In [1]: import numpy as np

In [2]: np.set_printoptions(suppress=True, linewidth=200)

In [3]: E = np.array([[-9, -9, 0, 0], [9, 72, 0, 0], [3, 3, 6, 6], [-3, -24, -6, -48]])

In [4]: P = np.triu(np.array([[2, 0, 2, 3], [2, -3, 1, -1], [0, 1, 2, 1], [2, 3, -2, -3]]), 1) + np.eye(4)

In [5]: B = P @ E @ np.linalg.inv(P)

In [6]: np.trace(B), np.trace(E)
Out[6]: (np.float64(21.0), np.int64(21))

In [7]: left, sig, Vt = np.linalg.svd(E, full_matrices=False)

In [8]: np.allclose(left * sig @ Vt, E)
Out[8]: True

In [9]: (sig > 1e-8).sum()
Out[9]: np.int64(4)

In [10]: np.round(left.T @ left, 4) + 0
Out[10]: 
array([[1., 0., 0., 0.],
       [0., 1., 0., 0.],
       [0., 0., 1., 0.],
       [0., 0., 0., 1.]])

In [11]: print(np.round(np.cumsum(sig ** 2) / np.sum(sig ** 2), 4))
[0.7492 0.989  0.9973 1.    ]

In [12]: ev, V = np.linalg.eig(E)

In [13]: np.round(np.sort(np.linalg.eigvals(np.linalg.inv(E))), 4)
Out[13]: array([-0.1252, -0.0211,  0.0141,  0.1878])

In [14]: ev.round(4)
Out[14]: array([ 70.9873,  -7.9873,   5.3249, -47.3249])

In [15]: print(np.kron(np.eye(2, dtype=int), E))
[[ -9  -9   0   0   0   0   0   0]
 [  9  72   0   0   0   0   0   0]
 [  3   3   6   6   0   0   0   0]
 [ -3 -24  -6 -48   0   0   0   0]
 [  0   0   0   0  -9  -9   0   0]
 [  0   0   0   0   9  72   0   0]
 [  0   0   0   0   3   3   6   6]
 [  0   0   0   0  -3 -24  -6 -48]]

In [16]: np.round(np.linalg.eigvals(E), 4)
Out[16]: array([ 70.9873,  -7.9873,   5.3249, -47.3249])

In [17]: print(round(float(np.linalg.det(E[::-1])), 4))
142884.0

In [18]: round(np.linalg.eigvals(E).sum().real, 4)
Out[18]: np.float64(21.0)

In [19]: x = np.array([1, 4, 3, 3])

In [20]: target = E @ x

In [21]: print(target)
[ -45  297   51 -261]

In [22]: np.round(np.linalg.solve(E, target), 4)
Out[22]: array([1., 4., 3., 3.])

In [23]: np.round(np.linalg.solve(E, -1 * target), 4)
Out[23]: array([-1., -4., -3., -3.])

In [24]: np.round(np.linalg.solve(E, E[:, 1]), 4) + 0
Out[24]: array([0., 1., 0., 0.])

In [25]: m1 = np.loadtxt("arr.csv", delimiter=",")

In [26]: m1
Out[26]: 
array([[  1.7772,  -5.4473,   2.1227,   1.2102,  -8.2966,  -0.3727,  -3.1025],
       [  0.3404,  -0.651 ,   6.3926,   1.057 ,   8.2831,   2.5036,   1.6105],
       [  7.0574,   2.1921,  -4.36  ,  -4.2892,  -0.3325,  -0.7633, -12.4418],
       [  0.5727,   0.0707,  -4.8786, -11.3781,   3.2642,   1.7259,  -3.5778],
       [ -3.8097,  -1.4492,  -2.1607,   4.7709,  -1.1054,   2.3426,   5.6969],
       [  3.5789,  -1.5444,  -0.505 ,  -0.0949,   2.5086,   0.3802,   1.8484]])

In [27]: x = np.array([-5, 4, 3, -5])

In [28]: target = E @ x

In [29]: b, lr = np.zeros(4), 1 / np.linalg.norm(E, 2) ** 2

In [30]: for i in range(250):
    ...:     b -= lr * E.T @ (E @ b - target)
    ...:     if i % 50 == 0: print(i, round(np.linalg.norm(E @ b - target), 4))
    ...: 
0 167.256
50 28.395
100 20.373
150 15.5501
200 12.3819

In [31]: round(float(np.linalg.cond(E)), 4)
Out[31]: 16.7316

In [32]: b.round(4)
Out[32]: array([-4.1602,  3.8824,  1.0959, -4.7333])

In [33]: x = np.array([2, 0, 3, 3, -3, -1, -2])

In [34]: h = np.maximum(m1 @ x, 0)

In [35]: np.round(np.tanh(m1 @ x), 4)
Out[35]: array([ 1., -1.,  1., -1., -1., -1.])

In [36]: np.flatnonzero(h > 1e-9)
Out[36]: array([0, 2])

In [37]: print(h)
[45.0206  0.     14.8116  0.      0.      0.    ]

In [38]: blk = np.stack([m1, 4 * m1, m1[::-1]])

In [39]: print(np.round(np.linalg.norm(blk, axis=(1, 2)), 4))
[ 27.811  111.2442  27.811 ]

In [40]: np.linalg.matrix_rank(blk)
Out[40]: array([6, 6, 6])

In [41]: (blk @ m1.T).shape
Out[41]: (3, 6, 6)

In [42]: blk.shape
Out[42]: (3, 6, 7)

In [43]: np.linalg.matrix_rank(blk.reshape(3, -1))
Out[43]: np.int64(2)

In [44]: round(np.linalg.norm(m1, 2), 4)
Out[44]: np.float64(19.9999)

In [45]: print(np.linalg.norm(m1, axis=1).argmax())
2

In [46]: round(float(np.linalg.norm(m1) ** 2 / np.linalg.norm(m1, 2) ** 2), 4)
Out[46]: 1.9336

In [47]: print(np.round(np.linalg.norm(m1, axis=0), 4))
[ 8.9851  6.2763  9.6491 13.161  12.4789  3.9498 14.6864]

In [48]: data = np.load("case7.npy")

In [49]: data.round(4)
Out[49]: 
array([[-71.0997, -69.072 , -42.3483,  66.0765],
       [-68.7869, -66.7356, -41.0284,  64.5312],
       [-62.8962, -60.7784, -37.6541,  60.5457],
       [-41.1297, -38.683 , -24.9991,  45.0235],
       [-32.3159, -29.6998, -19.7641,  38.226 ],
       [-30.8564, -28.2107, -18.889 ,  37.0593],
       [-20.8816, -18.0308, -12.8303,  28.6509],
       [-18.8413, -15.9509, -11.5707,  26.809 ],
       [-14.4905, -11.5272,  -8.855 ,  22.6782],
       [-13.803 , -10.8306,  -8.4217,  21.9943],
       [-12.447 ,  -9.4595,  -7.5632,  20.6145],
       [-11.1338,  -8.1368,  -6.7267,  19.2338],
       [ -9.745 ,  -6.7452,  -5.836 ,  17.7166],
       [ -0.1056,   0.529 ,   0.153 ,   0.8472],
       [ -0.1004,   0.5088,   0.1483,   0.8079],
       [ -0.0358,   0.206 ,   0.0657,   0.2924],
       [  0.0221,  -0.1341,  -0.0458,  -0.1723],
       [  0.0609,  -0.37  ,  -0.1312,  -0.4485],
       [  0.0817,  -0.4911,  -0.1771,  -0.5792],
       [  0.1652,  -0.9185,  -0.3484,  -0.9932],
       [  0.239 ,  -1.2196,  -0.4768,  -1.2505],
       [  0.5069,  -1.9599,  -0.8162,  -1.8007],
       [  0.9214,  -2.6229,  -1.1495,  -2.2313],
       [  1.069 ,  -2.7907,  -1.2391,  -2.3359],
       [ 27.0034,   4.2097,   0.5112,  -5.814 ],
       [ 30.2961,   5.9125,   1.1713,  -6.1908],
       [ 30.8907,   6.2264,   1.2942,  -6.2599],
       [ 57.2731,  21.4794,   7.5323,  -9.6225]])

In [50]: cent = data[[27, 0]].astype(float)

In [51]: for _ in range(4):
    ...:     z = np.linalg.norm(data[:, None] - cent, axis=-1).argmin(axis=1)
    ...:     cent = np.array([data[z == j].mean(axis=0) for j in range(2)])
    ...: 

In [52]: z
Out[52]: array([1, 1, 1, 1, 1, 1, 0, 0, 0, 0, 0, 0, 0, 0, 0, 0, 0, 0, 0, 0, 0, 0, 0, 0, 0, 0, 0, 0])

In [53]: np.round(cent[1] - cent[0], 4)
Out[53]: array([-53.3147, -46.4943, -28.2663,  46.3674])
